% python3 -q
>>> import numpy as np
>>> np.set_printoptions(suppress=True, linewidth=140)
>>> J = np.load("a.npy")
>>> J
array([[0, 1, 0, 0, 1, 1, 0, 0, 0, 0, 0, 0],
       [1, 0, 1, 1, 1, 0, 0, 0, 0, 0, 0, 1],
       [0, 1, 0, 1, 0, 0, 0, 0, 0, 0, 1, 0],
       [0, 1, 1, 0, 0, 1, 1, 0, 0, 0, 0, 0],
       [1, 1, 0, 0, 0, 1, 0, 0, 0, 1, 0, 0],
       [1, 0, 0, 1, 1, 0, 0, 0, 0, 0, 0, 1],
       [0, 0, 0, 1, 0, 0, 0, 1, 0, 0, 0, 0],
       [0, 0, 0, 0, 0, 0, 1, 0, 0, 0, 1, 0],
       [0, 0, 0, 0, 0, 0, 0, 0, 0, 0, 1, 0],
       [0, 0, 0, 0, 1, 0, 0, 0, 0, 0, 0, 0],
       [0, 0, 1, 0, 0, 0, 0, 1, 1, 0, 0, 0],
       [0, 1, 0, 0, 0, 1, 0, 0, 0, 0, 0, 0]])
>>> # equal to its transpose
>>> Y = J / np.sqrt((J ** 2).mean(axis=1, keepdims=True))
>>> np.linalg.matrix_rank(Y) == np.linalg.matrix_rank(J)
np.True_
>>> np.round(J - J.mean(axis=1, keepdims=True), 1)
array([[-0.2,  0.8, -0.2, -0.2,  0.8,  0.8, -0.2, -0.2, -0.2, -0.2, -0.2, -0.2],
       [ 0.6, -0.4,  0.6,  0.6,  0.6, -0.4, -0.4, -0.4, -0.4, -0.4, -0.4,  0.6],
       [-0.2,  0.8, -0.2,  0.8, -0.2, -0.2, -0.2, -0.2, -0.2, -0.2,  0.8, -0.2],
       [-0.3,  0.7,  0.7, -0.3, -0.3,  0.7,  0.7, -0.3, -0.3, -0.3, -0.3, -0.3],
       [ 0.7,  0.7, -0.3, -0.3, -0.3,  0.7, -0.3, -0.3, -0.3,  0.7, -0.3, -0.3],
       [ 0.7, -0.3, -0.3,  0.7,  0.7, -0.3, -0.3, -0.3, -0.3, -0.3, -0.3,  0.7],
       [-0.2, -0.2, -0.2,  0.8, -0.2, -0.2, -0.2,  0.8, -0.2, -0.2, -0.2, -0.2],
       [-0.2, -0.2, -0.2, -0.2, -0.2, -0.2,  0.8, -0.2, -0.2, -0.2,  0.8, -0.2],
       [-0.1, -0.1, -0.1, -0.1, -0.1, -0.1, -0.1, -0.1, -0.1, -0.1,  0.9, -0.1],
       [-0.1, -0.1, -0.1, -0.1,  0.9, -0.1, -0.1, -0.1, -0.1, -0.1, -0.1, -0.1],
       [-0.2, -0.2,  0.8, -0.2, -0.2, -0.2, -0.2,  0.8,  0.8, -0.2, -0.2, -0.2],
       [-0.2,  0.8, -0.2, -0.2, -0.2,  0.8, -0.2, -0.2, -0.2, -0.2, -0.2, -0.2]])
>>> np.all(np.linalg.eigvalsh(J) > 0)
np.False_
>>> np.round(np.linalg.eigvalsh(J).min(), 1)
np.float64(-2.7)
>>> try:
...     np.linalg.cholesky(J)
... except np.linalg.LinAlgError as e:
...     print(e)
... 
Matrix is not positive definite
>>> [round(float(np.linalg.det(J[:i, :i])), 2) + 0 for i in range(1, 13)]
[0.0, -1.0, 0.0, 1.0, -4.0, -1.0, 2.0, 1.0, 0.0, 0.0, 0.0, 0.0]
>>> vals, V = np.linalg.eigh(J)
>>> np.round(V.T @ J @ V, 1) + 0
array([[-2.7,  0. ,  0. ,  0. ,  0. ,  0. ,  0. ,  0. ,  0. ,  0. ,  0. ,  0. ],
       [ 0. , -1.9,  0. ,  0. ,  0. ,  0. ,  0. ,  0. ,  0. ,  0. ,  0. ,  0. ],
       [ 0. ,  0. , -1.5,  0. ,  0. ,  0. ,  0. ,  0. ,  0. ,  0. ,  0. ,  0. ],
       [ 0. ,  0. ,  0. , -1.4,  0. ,  0. ,  0. ,  0. ,  0. ,  0. ,  0. ,  0. ],
       [ 0. ,  0. ,  0. ,  0. , -0.4,  0. ,  0. ,  0. ,  0. ,  0. ,  0. ,  0. ],
       [ 0. ,  0. ,  0. ,  0. ,  0. ,  0. ,  0. ,  0. ,  0. ,  0. ,  0. ,  0. ],
       [ 0. ,  0. ,  0. ,  0. ,  0. ,  0. ,  0. ,  0. ,  0. ,  0. ,  0. ,  0. ],
       [ 0. ,  0. ,  0. ,  0. ,  0. ,  0. ,  0. ,  0.5,  0. ,  0. ,  0. ,  0. ],
       [ 0. ,  0. ,  0. ,  0. ,  0. ,  0. ,  0. ,  0. ,  0.9,  0. ,  0. ,  0. ],
       [ 0. ,  0. ,  0. ,  0. ,  0. ,  0. ,  0. ,  0. ,  0. ,  1.1,  0. ,  0. ],
       [ 0. ,  0. ,  0. ,  0. ,  0. ,  0. ,  0. ,  0. ,  0. ,  0. ,  2. ,  0. ],
       [ 0. ,  0. ,  0. ,  0. ,  0. ,  0. ,  0. ,  0. ,  0. ,  0. ,  0. ,  3.5]])
>>> np.round(np.linalg.svd(J, compute_uv=False), 1) + 0
array([3.5, 2.7, 2. , 1.9, 1.5, 1.4, 1.1, 0.9, 0.5, 0.4, 0. , 0. ])
>>> vals.round(1) + 0
array([-2.7, -1.9, -1.5, -1.4, -0.4,  0. ,  0. ,  0.5,  0.9,  1.1,  2. ,  3.5])
>>> np.round(np.linalg.eigvalsh(J @ J), 1) + 0
array([ 0. ,  0. ,  0.2,  0.3,  0.8,  1.2,  1.9,  2.4,  3.7,  4.1,  7.5, 12. ])
>>> round(float(vals.sum()), 1), np.trace(J)
(-0.0, np.int64(0))
>>> np.unique(vals.round(6) + 0, return_counts=True)[1]
array([1, 1, 1, 1, 1, 2, 1, 1, 1, 1, 1])
>>> np.round(np.linalg.eigvalsh(J + 3 * np.eye(12)), 1)
array([0.3, 1.1, 1.5, 1.6, 2.6, 3. , 3. , 3.5, 3.9, 4.1, 5. , 6.5])
